$ python -q
>>> import numpy as np
>>> import numpy.linalg as la
>>> np.set_printoptions(suppress=True, linewidth=140)
>>> data = np.loadtxt("arr.csv", delimiter=",")
>>> data
array([[ -7.8759,   2.8558,  -6.7889,   5.3634,  -4.2561,  -6.9821,  -6.5642],
       [ -5.7817,   2.6291,  -5.423 ,   4.5321,  -3.6791, -10.6075,  -4.1498],
       [ -6.2213,   3.6299,  -7.8489,   4.9676,  -3.4138,  -9.3247,  -6.2542],
       [ -5.2813,   1.6201,  -5.9821,   4.9908,  -1.7207,  -9.0627,  -6.7644],
       [ -5.3842,   1.9212,  -5.7794,   4.7391,  -2.1861, -10.3557,  -6.4477],
       [ -8.3435,   2.8425,  -6.1748,   6.2523,  -3.4985,  -9.5204,  -7.5661],
       [ -6.9093,   2.5488,  -7.4884,   7.2818,  -3.1836,  -7.546 ,  -7.1702],
       [ -4.7886,   2.5425,  -7.0492,   8.7897,  -2.177 ,  -9.2447,  -7.3749],
       [ -5.0374,   4.1359,  -5.5879,   6.4337,  -3.8395,  -7.5146,  -5.2364],
       [ -5.7105,   3.4636,  -7.8809,   7.1195,  -2.2547,  -9.259 ,  -5.9519],
       [ -4.7071,   4.9071,  -4.678 ,   7.4923,  -2.1314,  -7.9533,  -5.3292],
       [ -6.7039,   1.8048,  -8.3371,   4.8638,  -2.8239,  -7.7046,  -5.3142],
       [ -6.6105,   3.3263,  -6.8307,   6.2573,  -4.2791,  -9.6105,  -5.2157],
       [ -5.2388,   4.7332,  -9.4656,   5.4119,  -3.6434,  -8.6084,  -5.6885],
       [ -6.5886,   2.8478,  -5.7412,   6.494 ,  -1.963 ,  -8.8203,  -4.5653]])
>>> [round(float(x), 4) for x in la.svd(data, compute_uv=False)[:3]]
[61.4493, 5.4288, 5.0609]
>>> np.round(np.abs(la.svd(data)[2][-1]), 4)
array([0.3743, 0.5178, 0.0119, 0.2659, 0.7192, 0.0339, 0.05  ])
>>> round(la.norm(data, 2) / la.norm(data), 4)
np.float64(0.9869)
>>> Q, evecs = la.qr(data[:, :5])[0], la.qr(data[:, 5:])[0]
>>> s = la.svd(Q.T @ evecs, compute_uv=False)
>>> np.round(np.degrees(np.arccos(s.clip(0, 1))), 4)
array([ 6.8706, 71.5649])
>>> s.round(4)
array([0.9928, 0.3162])
>>> Xc = (data - data.mean(axis=0)) / data.std(axis=0)
>>> np.round(Xc.std(axis=0), 4)
array([1., 1., 1., 1., 1., 1., 1.])
>>> c = la.lstsq(np.delete(Xc, 2, axis=1), Xc[:, 2])[0]
>>> np.abs(c).argmax()
np.int64(5)
>>> c.round(4)
array([-0.0567, -0.1149,  0.202 ,  0.1824, -0.1354,  0.3218])
>>> arr = np.loadtxt("sample9.csv", delimiter=",")
>>> arr
array([[ -0.5,   0.7,   0.6,   1.2,  -1. ,  -0.3,   0.9],
       [ -0.1,   1.2,   0.4,  -1.6,   0.2,  -0.6,   0.6],
       [ -1.3,  -0.8,   1. ,  -0.1,   0.5,   1.6,   1.1],
       [  1.2,   1.2,  -0.9,   1.6,  -1.5,  -1.7,   2. ],
       [  1.5,   0. ,  -0.7,   0.2,   1.3,   1. ,   2.2],
       [  0.8,  -0.2,  -1.5,   0.7,   0.2,  -0.2,  -0.5],
       [ -0.1,   0.5,   0.4,   0.7,   0.1,   0.4,  -2.2],
       [ -1.5,  -2.6,   1.3,   0.4,   0.2,   1.7,   0.6],
       [  0.6,   1.7,   0.8,   0.6,  -0.4,  -0.8,   0.4],
       [  1.2,   1.3,  -1. ,  -0.5,   0.8,   1.5,  -0.4],
       [ 16. ,  -4. ,   0. , -12. , -23. ,   0. , -13. ],
       [ -0.4,   1.5,   1.4,   0.7,  -0.7,   0.6,   0.4],
       [  0.5,   0.4,   0.5,   0.3,  -1.1,   0.1,  -1.8],
       [  0.8,   0.9,  -0.2,   0.8,  -0.3,   0.6,  -0.4],
       [  1.1,   0.1,  -0.9,   1.5,   1.9,   0. ,  -1.1],
       [  0.5,   0.5,  -0.7,   0.9,   0. ,  -2.7,   0.9],
       [  0.4,  -0.6,  -0.4,  -0.5,  -0.1,   0.8,  -0.2],
       [  0.2,   0.8,  -0.4,   0.5,  -0.2,  -1.1,  -0.6],
       [ -1.4,  -0.1,  -0.1,   0.3,   0.1,  -0.1,  -0.9]])
>>> Xc = arr - arr.mean(axis=0)
>>> evecs = la.svd(Xc)[2][:1]
>>> out = Xc - Xc @ evecs.T @ evecs
>>> np.round(np.cov(Xc @ evecs.T, rowvar=False), 4)
np.float64(59.5381)
>>> np.round(out.std(axis=0), 4)
array([0.8296, 1.0007, 0.8089, 0.7307, 0.6617, 1.0934, 0.9935])
>>> np.round((Xc @ evecs.T).std(axis=0), 4)
array([7.5103])
>>> la.norm(out, axis=1).round(6).argmax()
np.int64(7)
>>> Xc = arr - arr.mean(axis=0)
>>> left, s, Vh = la.svd(Xc, full_matrices=False)
>>> (np.sign(left[:, 0]) == np.sign(left[0, 0])).astype(int)
array([1, 1, 1, 1, 1, 1, 1, 1, 1, 1, 0, 1, 1, 1, 1, 1, 1, 1, 1])
>>> la.matrix_rank(Xc)
np.int64(7)
>>> np.round(np.abs(Vh[-1]), 4)
array([0.4813, 0.1995, 0.7143, 0.0281, 0.3737, 0.2765, 0.0365])
>>> s.round(4)
array([32.7366,  6.2308,  4.7955,  4.4124,  3.5697,  2.8238,  1.5685])
>>> np.searchsorted(np.cumsum(s ** 2) / (s ** 2).sum(), 0.9) + 1
np.int64(1)
>>> Xc = (arr - arr.mean(axis=0)) / arr.std(axis=0)
>>> np.round(Xc.std(axis=0), 4)
array([1., 1., 1., 1., 1., 1., 1.])
>>> c = la.lstsq(np.delete(Xc, 3, axis=1), Xc[:, 3])[0]
>>> round(float(1 - np.var(Xc[:, 3] - np.delete(Xc, 3, axis=1) @ c)), 4)
0.9295
>>> s = 3 * 0.9 ** np.arange(6)
>>> rng = np.random.default_rng(4020)
>>> M = rng.normal(size=(28, 6)) * rng.permutation(s)
>>> M.round(4)
array([[ 1.882 ,  0.3766, -0.5175,  2.3973, -2.0873,  0.5736],
       [ 2.8376, -0.2118,  2.5307,  1.1609, -2.3363,  3.3865],
       [ 2.6189,  0.1185, -2.8501,  0.1721, -2.2737, -1.6244],
       [ 0.3413, -0.4779, -2.2586, -1.5749,  1.4833,  0.2669],
       [ 1.8375,  1.6839, -1.1252, -4.668 , -1.5551,  1.2883],
       [ 1.7129,  1.7035, -0.7544, -0.254 , -2.5055, -1.3544],
       [-0.0213, -3.4674,  0.0765,  1.6043,  0.101 ,  1.7947],
       [-0.5282, -1.9806, -0.8046, -3.7673, -2.8993, -2.442 ],
       [-0.6182, -3.8527, -4.1727, -0.0965, -0.0337, -0.567 ],
       [ 1.0302, -1.3411,  4.228 ,  2.2505, -0.7287,  0.6968],
       [-0.9109, -1.9483,  2.0195, -1.8421,  1.2503,  0.3233],
       [-1.3364, -1.8163,  2.9923, -1.7723,  0.8765, -0.4327],
       [-0.2415, -0.6806, -2.3592,  0.3005,  1.1744, -2.1412],
       [-2.5612,  2.2136, -2.5987,  4.5479,  3.7541,  1.1211],
       [ 3.2408, -2.2483,  2.1392,  0.6567, -2.2789,  0.2444],
       [-2.7458, -0.0014,  5.7024,  0.1315, -2.9154, -3.1422],
       [ 0.2998,  0.9245,  1.2715, -2.5512, -1.0131,  0.4749],
       [ 1.5697, -4.5679, -0.1851,  0.9142,  4.3666, -0.8911],
       [-3.8638,  0.2946, -1.1248,  0.4378,  2.7915, -1.1139],
       [-1.2702, -2.7805, -8.5945, -2.0466, -4.3739, -2.0807],
       [ 2.7046,  0.562 , -0.0286,  2.1564, -2.7417, -0.7978],
       [-0.742 , -4.7569, -0.2072, -3.809 ,  2.7751, -2.2364],
       [-4.0582,  3.1911, -2.0695,  0.3238,  1.2174,  1.4321],
       [ 0.75  , -1.6074,  1.2896, -0.846 ,  4.0225,  1.6446],
       [ 2.7957,  1.6028, -1.939 ,  0.1499,  4.1203,  0.1092],
       [-3.1211, -1.5203,  2.4201,  2.4406, -2.7682, -0.5857],
       [ 2.6261, -0.7935, -5.0739, -1.0153, -4.4039, -2.0524],
       [ 0.888 , -2.5479,  0.354 , -1.093 ,  0.5688,  2.7467]])
>>> vec = np.array([1, 0, 1, 1, 2, 0])
>>> la.norm(M @ vec) <= la.norm(M, 2) * la.norm(vec) + 1e-9
np.True_
